$ python3 -q
>>> import numpy as np
>>> from numpy import linalg as LA
>>> np.set_printoptions(precision=2, suppress=True, linewidth=140)
>>> J = np.load("arr.npy")
>>> J
array([[0, 1, 1, 1, 0, 0, 0],
       [1, 0, 0, 0, 0, 0, 1],
       [1, 0, 0, 0, 1, 0, 1],
       [1, 0, 0, 0, 1, 0, 0],
       [0, 0, 1, 1, 0, 1, 1],
       [0, 0, 0, 0, 1, 0, 0],
       [0, 1, 1, 0, 1, 0, 0]])
>>> Uu, sigma, Vt = LA.svd(J)
>>> evecs = Vt[:(sigma > 1e-8).sum()]
>>> rng = np.random.default_rng(8554)
>>> x = J[4] + 3 * J[1] + rng.integers(2) * np.eye(7)[0]
>>> x
array([4., 0., 1., 1., 0., 1., 4.])
>>> np.allclose(evecs.T @ evecs @ x, x)
True
>>> np.round(evecs.T @ evecs, 2) + 0
array([[ 1.  ,  0.  ,  0.  ,  0.  ,  0.  ,  0.  ,  0.  ],
       [ 0.  ,  0.67,  0.33,  0.  ,  0.  , -0.33,  0.  ],
       [ 0.  ,  0.33,  0.67,  0.  ,  0.  ,  0.33,  0.  ],
       [ 0.  ,  0.  ,  0.  ,  1.  ,  0.  ,  0.  ,  0.  ],
       [ 0.  ,  0.  ,  0.  ,  0.  ,  1.  ,  0.  ,  0.  ],
       [ 0.  , -0.33,  0.33,  0.  ,  0.  ,  0.67,  0.  ],
       [ 0.  ,  0.  ,  0.  ,  0.  ,  0.  ,  0.  ,  1.  ]])
>>> np.diag(evecs.T @ evecs)
array([1.  , 0.67, 0.67, 1.  , 1.  , 0.67, 1.  ])
>>> ev, evecs = LA.eigh(J)
>>> np.round(LA.svd(J, compute_uv=False), 2) + 0
array([2.82, 2.27, 1.82, 1.  , 0.66, 0.39, 0.  ])
>>> np.round(LA.eigvalsh(J @ J), 2) + 0
array([0.  , 0.15, 0.43, 1.  , 3.31, 5.14, 7.96])
>>> ev.round(2) + 0
array([-2.27, -1.82, -0.39,  0.  ,  0.66,  1.  ,  2.82])
>>> LA.eigvalsh(J + -2 * np.eye(7))
array([-4.27, -3.82, -2.39, -2.  , -1.34, -1.  ,  0.82])
>>> np.abs(evecs[:, -1])
array([0.38, 0.29, 0.46, 0.31, 0.49, 0.17, 0.44])
>>> E = np.loadtxt("dump.csv", delimiter=",")
>>> E
array([[ 0.96, -0.06, -0.06, -0.06, -0.1 , -0.07, -0.15, -0.09, -0.15],
       [-0.06,  0.92, -0.08, -0.08, -0.14, -0.1 , -0.21, -0.12, -0.21],
       [-0.06, -0.08,  0.92, -0.08, -0.14, -0.1 , -0.21, -0.12, -0.21],
       [-0.06, -0.08, -0.08,  0.92, -0.14, -0.1 , -0.21, -0.12, -0.21],
       [-0.1 , -0.14, -0.14, -0.14,  0.73, -0.18, -0.39, -0.23, -0.39],
       [-0.07, -0.1 , -0.1 , -0.1 , -0.18,  0.87, -0.27, -0.16, -0.27],
       [-0.15, -0.21, -0.21, -0.21, -0.39, -0.27,  0.43, -0.33, -0.57],
       [-0.09, -0.12, -0.12, -0.12, -0.23, -0.16, -0.33,  0.81, -0.33],
       [-0.15, -0.21, -0.21, -0.21, -0.39, -0.27, -0.57, -0.33,  0.43]])
>>> # equal to its transpose
>>> u, v = E[5], E[6]
>>> u @ v
np.float64(0.0)
>>> u @ u
np.float64(1.0)
>>> pr = (u @ v) / (u @ u) * u
>>> v - pr
array([-0.15, -0.21, -0.21, -0.21, -0.39, -0.27,  0.43, -0.33, -0.57])
>>> (v - pr) @ u
np.float64(0.0)
>>> x = np.array([-1, -2, -3, -3, 3, -2, -2, -1, 0])
>>> [p for p in range(1, 25) if np.allclose(LA.matrix_power(E, p), np.eye(9))]
[2, 4, 6, 8, 10, 12, 14, 16, 18, 20, 22, 24]
>>> 9 - LA.matrix_rank(E - np.eye(9), tol=1e-8)
np.int64(8)
>>> M2 = E + rng.integers(-2, 3, (9, 4)) @ rng.integers(-2, 3, (4, 9))
>>> M2
array([[ 4.96, -4.06, -5.06, -2.06, -1.1 , -1.07, -4.15,  0.91, -2.15],
       [-5.06,  7.92, 10.92,  5.92, -2.14,  0.9 ,  5.79, -8.12,  1.79],
       [-4.06, -0.08,  3.92,  0.92, -3.14, -5.1 ,  8.79,  2.88,  1.79],
       [-4.06, -0.08,  2.92,  1.92, -3.14, -5.1 ,  8.79,  2.88,  1.79],
       [-3.1 ,  4.86,  2.86, -2.14,  0.73,  6.82, -2.39, -4.23, -0.39],
       [ 1.93, -2.1 , -0.1 ,  2.9 , -0.18, -3.13,  0.73, -0.16, -0.27],
       [-2.15, -2.21, -3.21, -5.21, -3.39, -1.27,  3.43,  4.67, -0.57],
       [-0.09,  3.88,  5.88,  4.88, -0.23,  1.84, -1.33, -7.19, -0.33],
       [-1.15,  2.79,  4.79,  2.79, -2.39,  0.73,  0.43, -6.33,  0.43]])
>>> LA.matrix_rank(M2 - E, tol=1e-8)
np.int64(4)
>>> np.abs(M2 - E).sum(axis=1)
array([24., 48., 30., 30., 26., 12., 24., 26., 22.])
>>> mat = np.loadtxt("test10.csv", delimiter=",")
>>> mat
array([[  3.18, -20.49, -15.33,  -7.25, -38.71,   6.27,   8.79, -16.96],
       [  1.67, -20.51, -16.74,  -7.44, -37.58,   4.51,   8.1 , -16.77],
       [  1.33, -20.16, -15.61,  -7.67, -39.25,   6.39,   7.6 , -14.63],
       [-19.24,  19.7 , -29.07, -13.14,  13.89,  14.18,  21.86, -46.95],
       [  3.41, -19.64, -14.59,  -7.52, -40.51,   5.28,   6.78, -17.06],
       [-19.17,  19.78, -31.01, -11.41,  11.76,  12.66,  21.9 , -47.93],
       [-18.01,  20.18, -31.79, -10.99,  12.91,  14.54,  21.87, -46.81],
       [  1.9 , -20.64, -15.24,  -8.89, -39.17,   5.53,   7.35, -16.54],
       [  2.37, -17.92, -16.26,  -7.93, -38.47,   5.53,   8.4 , -17.27],
       [  1.8 , -19.85, -14.86,  -8.2 , -38.05,   7.86,   8.2 , -17.58],
       [  3.04, -18.06, -15.14,  -9.29, -36.86,   4.9 ,   7.65, -15.4 ],
       [  3.04, -21.32, -15.52,  -9.15, -35.86,   4.57,   7.14, -15.11],
       [-19.29,  19.03, -28.47, -10.35,  13.14,  15.31,  21.21, -45.9 ],
       [-17.93,  18.34, -29.92, -11.83,  12.13,  11.86,  23.17, -46.89],
       [-16.86,  19.54, -30.19, -11.13,  11.89,  12.19,  20.46, -48.77],
       [-19.49,  19.92, -30.03, -13.1 ,  11.45,  14.49,  21.95, -48.12],
       [-17.9 ,  20.29, -30.84, -12.22,  11.51,  12.85,  22.16, -46.91],
       [  1.18, -18.51, -15.15,  -8.05, -37.9 ,   7.4 ,   8.26, -15.64],
       [-17.22,  21.1 , -29.16,  -9.34,  10.79,  14.05,  22.24, -48.47],
       [  2.32, -20.08, -15.38,  -7.45, -36.58,   7.35,   8.41, -18.48],
       [  1.23, -19.45, -18.19,  -7.99, -36.93,   5.44,   8.37, -14.45],
       [  3.11, -18.79, -16.9 ,  -9.92, -37.29,   6.15,   8.16, -15.45],
       [  2.74, -19.63, -16.91,  -9.38, -37.23,   5.42,   6.88, -15.49],
       [-18.37,  17.39, -29.54, -12.56,  11.84,  12.13,  22.9 , -46.41],
       [-17.7 ,  19.55, -30.2 , -11.16,  14.39,  15.52,  22.43, -47.2 ],
       [  1.58, -22.77, -15.23,  -8.61, -38.29,   5.75,   7.2 , -13.94],
       [ -0.14, -17.93, -14.69,  -8.93, -37.18,   4.09,   7.9 , -15.27],
       [-16.32,  20.12, -30.98, -11.29,  12.46,  15.38,  23.5 , -47.93],
       [  1.51, -19.46, -15.98,  -6.71, -38.56,   4.22,   5.52, -15.41],
       [-17.82,  19.05, -31.49, -12.74,  12.91,  12.71,  22.35, -48.74],
       [-18.61,  20.98, -29.59, -11.47,  12.39,  14.57,  21.66, -50.43],
       [  1.8 , -20.12, -17.37, -10.83, -36.56,   4.64,   9.04, -15.07],
       [-15.63,  21.88, -29.98, -11.75,  13.8 ,  14.6 ,  22.18, -47.22],
       [  0.42, -21.41, -17.18, -10.5 , -36.87,   6.5 ,   7.38, -15.13],
       [  2.54, -20.37, -16.05,  -7.26, -39.14,   4.82,   7.59, -16.19]])
>>> [round(float(x), 2) for x in LA.svd(mat, compute_uv=False)[:3]]
[279.3, 212.21, 8.87]
>>> np.round(np.abs(LA.svd(mat)[2][-1]), 2) + 0
array([0.06, 0.  , 0.27, 0.19, 0.07, 0.23, 0.9 , 0.14])
>>> round(np.log10(LA.cond(mat)))
2
>>> round(float(LA.norm(mat, 2) / LA.norm(mat)), 2)
0.8
